$ python -q
>>> import numpy as np
>>> from numpy import linalg as LA
>>> np.set_printoptions(precision=1, suppress=True, linewidth=200)
>>> def rd(a):
...     return np.round(a, 1) + 0
... 
>>> feats = np.load("test15.npy")
>>> feats
array([[-4, -4,  0, -4, -6, -4, -2],
       [ 0, -6, -6, -6, -6, -3,  0],
       [-8, -2,  6, -2, -6, -5, -4],
       [ 0,  6,  6,  6,  6,  3,  0]])
>>> np.count_nonzero(feats)
np.int64(23)
>>> LA.rank(feats)
Traceback (most recent call last):
  File "<python-input-7>", line 1, in <module>
    LA.rank(feats)
    ^^^^^^^
AttributeError: module 'numpy.linalg' has no attribute 'rank'
>>> feats.sum(axis=1)
array([-24, -27, -21,  27])
>>> rd(LA.svd(feats, compute_uv=False))
array([20.5, 13.3,  0. ,  0. ])
>>> rd(feats.mean(axis=0))
array([-3. , -1.5,  1.5, -1.5, -3. , -2.2, -1.5])
>>> feats[:, 7]
Traceback (most recent call last):
  File "<python-input-11>", line 1, in <module>
    feats[:, 7]
    ~~~~~^^^^^^
IndexError: index 7 is out of bounds for axis 1 with size 7
>>> feats.shape
(4, 7)
>>> np.zeros(4, 7)
Traceback (most recent call last):
  File "<python-input-13>", line 1, in <module>
    np.zeros(4, 7)
    ~~~~~~~~^^^^^^
TypeError: Cannot interpret '7' as a data type
>>> feats[4]
Traceback (most recent call last):
  File "<python-input-14>", line 1, in <module>
    feats[4]
    ~~~~~^^^
IndexError: index 4 is out of bounds for axis 0 with size 4
>>> rd(LA.norm(feats))
np.float64(24.4)
>>> X = np.load("case12.npy")
>>> X
array([[-2,  2, -2],
       [ 3, -3,  3],
       [ 2, -3,  2]])
>>> f, g = X[1], X[0]
>>> f @ g
np.int64(-18)
>>> f @ f
np.int64(27)
>>> p = (f @ g) / (f @ f) * f
>>> g - p
array([0., 0., 0.])
>>> np.outer(f, g)
array([[-6,  6, -6],
       [ 6, -6,  6],
       [-6,  6, -6]])
>>> rd(LA.norm(f + g) ** 2 + LA.norm(f - g) ** 2)
np.float64(78.0)
>>> J = np.load("mat.npy")
>>> J
array([[5, 3, 2, 0, 1],
       [3, 5, 3, 2, 0],
       [2, 3, 5, 3, 2],
       [0, 2, 3, 5, 3],
       [1, 0, 2, 3, 5]])
>>> rd(LA.det(J[::-1]))
np.float64(219.0)
>>> np.kron(np.eye(2, dtype=int), J)
array([[5, 3, 2, 0, 1, 0, 0, 0, 0, 0],
       [3, 5, 3, 2, 0, 0, 0, 0, 0, 0],
       [2, 3, 5, 3, 2, 0, 0, 0, 0, 0],
       [0, 2, 3, 5, 3, 0, 0, 0, 0, 0],
       [1, 0, 2, 3, 5, 0, 0, 0, 0, 0],
       [0, 0, 0, 0, 0, 5, 3, 2, 0, 1],
       [0, 0, 0, 0, 0, 3, 5, 3, 2, 0],
       [0, 0, 0, 0, 0, 2, 3, 5, 3, 2],
       [0, 0, 0, 0, 0, 0, 2, 3, 5, 3],
       [0, 0, 0, 0, 0, 1, 0, 2, 3, 5]])
>>> np.einsum("ii->", J)
np.int64(25)
>>> rd(LA.eigvals(J).sum().real)
np.float64(25.0)
>>> np.einsum("ij,ji->", J, J)
np.int64(223)
